$ ipython --no-banner

In [1]: import numpy as np

In [2]: np.set_printoptions(suppress=True, linewidth=100)

In [3]: mat = np.array([[13, 8, -2, 9], [8, 3, -7, 4], [12, 7, -3, 8]])

In [4]: r = np.linalg.matrix_rank(mat)

In [5]: r
Out[5]: np.int64(2)

In [6]: N = np.linalg.svd(mat)[2][r:].T

In [7]: np.allclose(mat @ N, 0)
Out[7]: True

In [8]: [int(np.linalg.matrix_rank(mat[:, :j + 1])) for j in range(4)]
Out[8]: [1, 2, 2, 2]

In [9]: [int(np.linalg.matrix_rank(mat[:i])) for i in range(1, len(mat) + 1)]
Out[9]: [1, 2, 2]

In [10]: f, r1 = mat[2], mat[0]

In [11]: f @ f
Out[11]: np.int64(266)

In [12]: f @ r1
Out[12]: np.int64(290)

In [13]: p = (f @ r1) / (f @ f) * f

In [14]: np.round(r1 - p, 2)
Out[14]: array([-0.08,  0.37,  1.27,  0.28])

In [15]: np.linalg.matrix_rank(np.outer(f, r1))
Out[15]: np.int64(1)

In [16]: print(np.outer(f, r1))
[[156  96 -24 108]
 [ 91  56 -14  63]
 [-39 -24   6 -27]
 [104  64 -16  72]]

In [17]: round(np.linalg.norm(f + r1) ** 2 + np.linalg.norm(f - r1) ** 2, 2)
Out[17]: np.float64(1168.0)

In [18]: other = np.array([[2, 1, 1], [2, 0, 0]])

In [19]: W2 = np.kron(other, mat)

In [20]: np.linalg.matrix_rank(W2)
Out[20]: np.int64(4)

In [21]: W2
Out[21]: 
array([[ 26,  16,  -4,  18,  13,   8,  -2,   9,  13,   8,  -2,   9],
       [ 16,   6, -14,   8,   8,   3,  -7,   4,   8,   3,  -7,   4],
       [ 24,  14,  -6,  16,  12,   7,  -3,   8,  12,   7,  -3,   8],
       [ 26,  16,  -4,  18,   0,   0,   0,   0,   0,   0,   0,   0],
       [ 16,   6, -14,   8,   0,   0,   0,   0,   0,   0,   0,   0],
       [ 24,  14,  -6,  16,   0,   0,   0,   0,   0,   0,   0,   0]])

In [22]: round(float(np.linalg.norm(W2, 2)), 2), round(np.linalg.norm(other, 2) * np.linalg.norm(mat, 2), 2)
Out[22]: (79.48, np.float64(79.48))
